% python3 -q
>>> import numpy as np
>>> from numpy import linalg as LA
>>> np.set_printoptions(precision=2, suppress=True, linewidth=100, legacy="1.25")
>>> J = np.array([[4, 3, 4], [2, 1, 2], [4, 3, 4], [2, 1, 2], [6, 5, 6]])
>>> U, sv, vt = LA.svd(J)
>>> vecs = vt[:(sv > 1e-8).sum()]
>>> rng = np.random.default_rng(4154)
>>> x0 = J[0] + 4 * J[4] + rng.integers(2) * np.eye(3)[2]
>>> print(x0)
[28. 23. 29.]
>>> print(np.diag(vecs.T @ vecs))
[0.5 1.  0.5]
>>> print(np.round(vecs.T @ vecs, 2) + 0)
[[0.5 0.  0.5]
 [0.  1.  0. ]
 [0.5 0.  0.5]]
>>> print(LA.matrix_rank(np.vstack([J, x0])))
3
>>> print(np.unique(J.round(6), axis=0).shape)
(3, 3)
>>> print(np.allclose(J[:-1].T @ LA.lstsq(J[:-1].T, J[-1])[0], J[-1]))
True
>>> print(round(np.trace(LA.pinv(J) @ J), 2))
2.0
>>> print(np.abs(np.diag(LA.qr(J)[1])) > 1e-9)
[ True  True False]
>>> print(round(LA.norm(J, 2) / LA.norm(J), 2))
1.0
>>> u = np.array([1, 0, 0])
>>> print(np.convolve(J[3], u))
[2 1 2 0 0]
>>> print(np.polyval(u, J[3]))
[4 1 4]
>>> rk = LA.matrix_rank(J)
>>> print(rk)
2
>>> ns = LA.svd(J)[2][rk:].T
>>> print([int(LA.matrix_rank(J[:i])) for i in range(1, len(J) + 1)])
[1, 2, 2, 2, 2]
>>> print(LA.matrix_rank(J.T @ J), LA.matrix_rank(J @ J.T))
2 2
>>> print(ns.shape)
(3, 1)
>>> print([int(LA.matrix_rank(np.delete(J, i, axis=0))) for i in range(5)])
[2, 2, 2, 2, 2]
>>> feats = np.loadtxt("x.csv", delimiter=",")
>>> print(feats)
[[-1.  2.]
 [ 2. -4.]
 [ 2. -4.]
 [ 1. -2.]
 [ 1. -2.]
 [-2.  4.]]
>>> gram = J.T @ J
>>> print(np.diag(gram))
[76 45 76]
>>> print(LA.matrix_rank(gram))
2
>>> print(gram)
[[76 58 76]
 [58 45 58]
 [76 58 76]]
>>> print((J @ J.T).shape)
(5, 5)
>>> print(np.allclose(gram, gram.T))
True
>>> rk = LA.matrix_rank(feats)
>>> print(rk)
1
>>> ns = LA.svd(feats)[2][rk:].T
>>> print([int(LA.matrix_rank(feats[:i])) for i in range(1, len(feats) + 1)])
[1, 1, 1, 1, 1, 1]
>>> print([int(LA.matrix_rank(feats[:, :j + 1])) for j in range(2)])
[1, 1]
>>> print(np.allclose(feats @ ns, 0))
True
>>> print(ns @ ns.T)
[[0.8 0.4]
 [0.4 0.2]]
>>> t = np.radians(72)
>>> Rm = np.eye(2)
>>> Rm[1, 1] = Rm[0, 0] = np.cos(t)
>>> Rm[1, 0], Rm[0, 1] = -np.sin(t), np.sin(t)
>>> print(Rm)
[[ 0.31  0.95]
 [-0.95  0.31]]
>>> Y = feats @ Rm.T
>>> print(np.allclose(feats @ feats.T, Y @ Y.T))
True
>>> print(np.round(LA.svd(feats, compute_uv=False), 2) + 0, np.round(LA.svd(Y, compute_uv=False), 2) + 0)
[8.66 0.  ] [8.66 0.  ]
>>> print(np.round(LA.det(Rm), 2), round(np.trace(Rm), 2))
1.0 0.62
>>> print(np.allclose(LA.norm(feats, axis=1), LA.norm(Y, axis=1)))
True
>>> W = np.array([[-1, 3], [-2, -1]])
>>> b = np.array([-1, -3])
>>> hid = np.maximum(feats @ W + b, 0)
>>> print((hid > 0).mean(axis=0))
[0.67 0.67]
>>> print(hid)
[[0. 0.]
 [5. 7.]
 [5. 7.]
 [2. 2.]
 [2. 2.]
 [0. 0.]]
>>> cent = np.array([[1, 3], [1, 1]])
>>> print(hid @ cent)
[[ 0.  0.]
 [12. 22.]
 [12. 22.]
 [ 4.  8.]
 [ 4.  8.]
 [ 0.  0.]]
>>> print((hid @ cent).round(6).argmax(axis=1))
[0 1 1 1 1 0]
>>> def softmax(z):
...     e = np.exp(z - z.max(axis=-1, keepdims=True))
...     return e / e.sum(axis=-1, keepdims=True)
... 
>>> print(np.round(softmax(10 * hid[1]), 2) + 0)
[0. 1.]
>>> print(softmax(hid).sum(axis=1))
[1. 1. 1. 1. 1. 1.]
>>> print(softmax(hid[1] + 4))
[0.12 0.88]
>>> att = hid @ hid.T / np.sqrt(2)
>>> print(np.round(softmax(att + np.triu(np.full(att.shape, -np.inf), 1)), 2) + 0)
[[1.   0.   0.   0.   0.   0.  ]
 [0.   1.   0.   0.   0.   0.  ]
 [0.   0.5  0.5  0.   0.   0.  ]
 [0.   0.5  0.5  0.   0.   0.  ]
 [0.   0.5  0.5  0.   0.   0.  ]
 [0.17 0.17 0.17 0.17 0.17 0.17]]
>>> print(np.round(softmax(att), 2) + 0)
[[0.17 0.17 0.17 0.17 0.17 0.17]
 [0.   0.5  0.5  0.   0.   0.  ]
 [0.   0.5  0.5  0.   0.   0.  ]
 [0.   0.5  0.5  0.   0.   0.  ]
 [0.   0.5  0.5  0.   0.   0.  ]
 [0.17 0.17 0.17 0.17 0.17 0.17]]
>>> W0 = np.load("run17.npy")
>>> print(W0)
[[ 1.99  0.31 -0.35  0.3   0.05  0.75  0.03]
 [ 0.31  2.27 -0.53  0.11  0.11  0.05 -0.32]
 [-0.35 -0.53  0.18 -0.08 -0.21 -0.16  0.01]
 [ 0.3   0.11 -0.08  1.17 -0.02  0.51  0.72]
 [ 0.05  0.11 -0.21 -0.02  2.05  0.49  0.35]
 [ 0.75  0.05 -0.16  0.51  0.49  0.83 -0.38]
 [ 0.03 -0.32  0.01  0.72  0.35 -0.38  2.51]]
>>> rk = LA.matrix_rank(W0)
>>> print(rk)
5
>>> ns = LA.svd(W0)[2][rk:].T
>>> print(np.allclose(W0 @ ns, 0))
True
>>> print(ns.shape)
(7, 2)
>>> print([int(LA.matrix_rank(np.delete(W0, i, axis=0))) for i in range(7)])
[5, 5, 5, 5, 5, 5, 5]
>>> U, sv, vt = LA.svd(feats)
>>> vecs = vt[:(sv > 1e-8).sum()]
>>> x0 = feats[3] + 4 * feats[5] + rng.integers(2) * np.eye(2)[0]
>>> print(x0)
[-7. 14.]
>>> print(np.diag(vecs.T @ vecs))
[0.2 0.8]
>>> print(LA.matrix_rank(np.vstack([feats, x0])))
1
>>> print(round(LA.norm(x0 - vecs.T @ vecs @ x0), 2))
0.0
>>> print([round(float(x), 2) for x in LA.svd(W0, compute_uv=False)[:3]])
[3.0, 3.0, 2.0]
>>> print(LA.cond(W0) > 100)
True
>>> Y = W0 / np.sqrt((W0 ** 2).mean(axis=1, keepdims=True))
>>> print(LA.matrix_rank(Y) == LA.matrix_rank(W0))
True
>>> print(LA.norm(Y, axis=1))
[2.65 2.65 2.65 2.65 2.65 2.65 2.65]
>>> print(round(float(LA.det(W0)), 2))
-0.0
>>> W0.inv()
Traceback (most recent call last):
  File "<python-input-88>", line 1, in <module>
    W0.inv()
    ^^^^^^
AttributeError: 'numpy.ndarray' object has no attribute 'inv'
>>> LA.determinant(W0)
Traceback (most recent call last):
  File "<python-input-89>", line 1, in <module>
    LA.determinant(W0)
    ^^^^^^^^^^^^^^
AttributeError: module 'numpy.linalg' has no attribute 'determinant'
>>> print((W0 + W0.T) / 2)
[[ 1.99  0.31 -0.35  0.3   0.05  0.75  0.03]
 [ 0.31  2.27 -0.53  0.11  0.11  0.05 -0.32]
 [-0.35 -0.53  0.18 -0.08 -0.21 -0.16  0.01]
 [ 0.3   0.11 -0.08  1.17 -0.02  0.51  0.72]
 [ 0.05  0.11 -0.21 -0.02  2.05  0.49  0.35]
 [ 0.75  0.05 -0.16  0.51  0.49  0.83 -0.38]
 [ 0.03 -0.32  0.01  0.72  0.35 -0.38  2.51]]
>>> print(np.round(np.trace(W0), 2))
11.0
>>> print(np.allclose(W0 @ W0.T, W0.T @ W0))
True
>>> print(round(float(np.abs(LA.eigvals(W0)).max()), 2))
3.0
>>> print(np.round(np.sort(np.abs(LA.eigvals(W0))), 2) + 0)
[0. 0. 1. 2. 2. 3. 3.]
>>> mat = np.array([[1, 2, 0, 0, 2, 1, 1], [3, 4, 2, 2, 4, 3, 3], [3, 4, 2, 2, 4, 3, 3]])
>>> x0 = np.array([9, 5, -4, 3, -1, -8, -8])
>>> print(mat @ (2 * x0))
[  2 -14 -14]
>>> print(mat * x0)
[[  9  10   0   0  -2  -8  -8]
 [ 27  20  -8   6  -4 -24 -24]
 [ 27  20  -8   6  -4 -24 -24]]
>>> print((mat * x0).sum(axis=1))
[ 1 -7 -7]
>>> print((mat @ x0).argmax())
0
>>> print(np.sign((mat @ x0).round(6)))
[ 1 -1 -1]
>>> print(mat @ np.ones(7))
[ 7. 21. 21.]
>>> print([round(float(x), 2) for x in LA.svd(mat, compute_uv=False)[:3]])
[11.98, 1.25, 0.0]
>>> Y = W0 / LA.norm(W0, axis=1, keepdims=True)
>>> gram = Y @ Y.T
>>> print((np.abs(gram) > 0.9).astype(int))
[[1 0 0 0 0 0 0]
 [0 1 0 0 0 0 0]
 [0 0 1 0 0 0 0]
 [0 0 0 1 0 0 0]
 [0 0 0 0 1 0 0]
 [0 0 0 0 0 1 0]
 [0 0 0 0 0 0 1]]
>>> print(round(float(np.degrees(np.arccos(np.clip(gram[5, 3], -1, 1)))), 2))
61.8
>>> print(gram[5])
[ 0.77  0.21 -0.6   0.47  0.45  1.   -0.19]
>>> rk = LA.matrix_rank(mat)
>>> print(rk)
2
>>> ns = LA.svd(mat)[2][rk:].T
>>> print([int(LA.matrix_rank(mat[:, :j + 1])) for j in range(7)])
[1, 2, 2, 2, 2, 2, 2]
>>> print([int(LA.matrix_rank(mat[:i])) for i in range(1, len(mat) + 1)])
[1, 2, 2]
>>> print([int(LA.matrix_rank(np.delete(mat, i, axis=0))) for i in range(3)])
[1, 2, 2]
>>> print(np.allclose(mat @ ns, 0))
True
>>> print(ns.shape)
(7, 5)
>>> print(np.round(mat @ ns, 2) + 0)
[[0. 0. 0. 0. 0.]
 [0. 0. 0. 0. 0.]
 [0. 0. 0. 0. 0.]]
>>> print(ns @ ns.T)
[[ 0.86 -0.14 -0.14 -0.14 -0.14 -0.14 -0.14]
 [-0.14  0.61  0.11  0.11 -0.39 -0.14 -0.14]
 [-0.14  0.11  0.61 -0.39  0.11 -0.14 -0.14]
 [-0.14  0.11 -0.39  0.61  0.11 -0.14 -0.14]
 [-0.14 -0.39  0.11  0.11  0.61 -0.14 -0.14]
 [-0.14 -0.14 -0.14 -0.14 -0.14  0.86 -0.14]
 [-0.14 -0.14 -0.14 -0.14 -0.14 -0.14  0.86]]
